$ python -q
>>> import numpy as np
>>> import numpy.linalg as la
>>> np.set_printoptions(precision=3, suppress=True, linewidth=200, sign=" ")
>>> X = np.load("w.npy")
>>> X
array([[ 0.5,  0. ,  0.5],
       [ 0. ,  1. ,  0. ],
       [ 0. ,  0.5,  0.5]])
>>> rng = np.random.default_rng(556)
>>> B = X + rng.integers(-2, 3, (3, 2)) @ rng.integers(-2, 3, (2, 3))
>>> B
array([[ 2.5, -1. ,  1.5],
       [-6. ,  5. , -2. ],
       [ 0. , -1.5, -1.5]])
>>> la.matrix_rank(B - X, tol=1e-8)
np.int64(2)
>>> B - X
array([[ 2., -1.,  1.],
       [-6.,  4., -2.],
       [ 0., -2., -2.]])
>>> np.abs(B - X).sum(axis=1)
array([  4.,  12.,   4.])
>>> np.abs(la.svd(B)[2][-1])
array([ 0.621,  0.524,  0.582])
>>> [round(float(x), 3) for x in la.svd(B, compute_uv=False)[:3]]
[8.575, 2.333, 0.187]
>>> la.cond(B) > 100
np.False_
>>> U, sig, vt = la.svd(X, full_matrices=False)
>>> np.cumsum(sig ** 2) / np.sum(sig ** 2)
array([ 0.665,  0.96 ,  1.   ])
>>> U.shape, sig.shape, vt.shape
((3, 3), (3,), (3, 3))
>>> np.round(U.T @ U, 3) + 0
array([[ 1.,  0.,  0.],
       [ 0.,  1.,  0.],
       [ 0.,  0.,  1.]])
>>> np.round(np.sqrt((sig ** 2).sum()), 3), round(la.norm(X), 3)
(np.float64(1.414), np.float64(1.414))
>>> np.round(vt @ vt.T, 3) + 0
array([[ 1.,  0.,  0.],
       [ 0.,  1.,  0.],
       [ 0.,  0.,  1.]])
>>> np.abs(vt[0])
array([ 0.071,  0.949,  0.307])
>>> (sig > 1e-8).sum()
np.int64(3)
>>> B = np.array([[0, 0], [3, 0], [2, 2]])
>>> np.einsum("ij,ij->i", X, X)
array([ 0.5,  1. ,  0.5])
>>> B.T @ X.T
array([[ 1. ,  3. ,  2.5],
       [ 1. ,  0. ,  1. ]])
>>> np.vstack([X, B.T]).shape
(5, 3)
>>> J = np.load("out13.npy")
>>> J
array([[ 0,  0,  1,  1,  0,  1],
       [ 0,  0,  0,  0,  1,  0],
       [ 1,  0,  0,  1,  0,  1],
       [ 1,  0,  1,  0,  0,  0],
       [ 0,  1,  0,  0,  0,  0],
       [ 1,  0,  1,  0,  0,  0]])
>>> vals, V = la.eigh(J)
>>> (vals > 1e-8).sum(), (vals < -1e-8).sum()
(np.int64(2), np.int64(3))
>>> la.eigvalsh(J + 3 * np.eye(6))
array([ 1.438,  2.   ,  2.   ,  3.   ,  4.   ,  5.562])
>>> vals.round(3) + 0
array([-1.562, -1.   , -1.   ,  0.   ,  1.   ,  2.562])
>>> E = np.load("run11.npy")
>>> E
array([[-2.,  1.,  1.],
       [ 1., -2.,  1.],
       [ 1.,  1., -2.]])
>>> # symmetric, so the eigenvalues are real
>>> theta = np.radians(60)
>>> Rm = np.eye(3)
>>> Rm[2, 2] = Rm[0, 0] = np.cos(theta)
>>> Rm[2, 0], Rm[0, 2] = -np.sin(theta), np.sin(theta)
>>> Rm
array([[ 0.5  ,  0.   ,  0.866],
       [ 0.   ,  1.   ,  0.   ],
       [-0.866,  0.   ,  0.5  ]])
>>> B = E @ Rm.T
>>> np.allclose(E @ E.T, B @ B.T)
True
>>> arr = np.loadtxt("a.csv", delimiter=",")
>>> arr
array([[ 0.972,  0.085,  0.141,  0.085,  0.141, -0.028, -0.028],
       [ 0.085,  0.746, -0.423, -0.254, -0.423,  0.085,  0.085],
       [ 0.141, -0.423,  0.296, -0.423, -0.704,  0.141,  0.141],
       [ 0.085, -0.254, -0.423,  0.746, -0.423,  0.085,  0.085],
       [ 0.141, -0.423, -0.704, -0.423,  0.296,  0.141,  0.141],
       [-0.028,  0.085,  0.141,  0.085,  0.141,  0.972, -0.028],
       [-0.028,  0.085,  0.141,  0.085,  0.141, -0.028,  0.972]])
>>> B = la.invert(arr)
Traceback (most recent call last):
  File "<python-input-44>", line 1, in <module>
    B = la.invert(arr)
        ^^^^^^^^^
AttributeError: module 'numpy.linalg' has no attribute 'invert'
>>> B = la.inv(arr)
>>> B
array([[ 0.972,  0.085,  0.141,  0.085,  0.141, -0.028, -0.028],
       [ 0.085,  0.746, -0.423, -0.254, -0.423,  0.085,  0.085],
       [ 0.141, -0.423,  0.296, -0.423, -0.704,  0.141,  0.141],
       [ 0.085, -0.254, -0.423,  0.746, -0.423,  0.085,  0.085],
       [ 0.141, -0.423, -0.704, -0.423,  0.296,  0.141,  0.141],
       [-0.028,  0.085,  0.141,  0.085,  0.141,  0.972, -0.028],
       [-0.028,  0.085,  0.141,  0.085,  0.141, -0.028,  0.972]])
>>> np.allclose(B, arr.T)
True
>>> round(float(la.slogdet(arr)[0]), 3)
-1.0
>>> np.round(arr @ B, 3) + 0
array([[ 1.,  0.,  0.,  0.,  0.,  0.,  0.],
       [ 0.,  1.,  0.,  0.,  0.,  0.,  0.],
       [ 0.,  0.,  1.,  0.,  0.,  0.,  0.],
       [ 0.,  0.,  0.,  1.,  0.,  0.,  0.],
       [ 0.,  0.,  0.,  0.,  1.,  0.,  0.],
       [ 0.,  0.,  0.,  0.,  0.,  1.,  0.],
       [ 0.,  0.,  0.,  0.,  0.,  0.,  1.]])
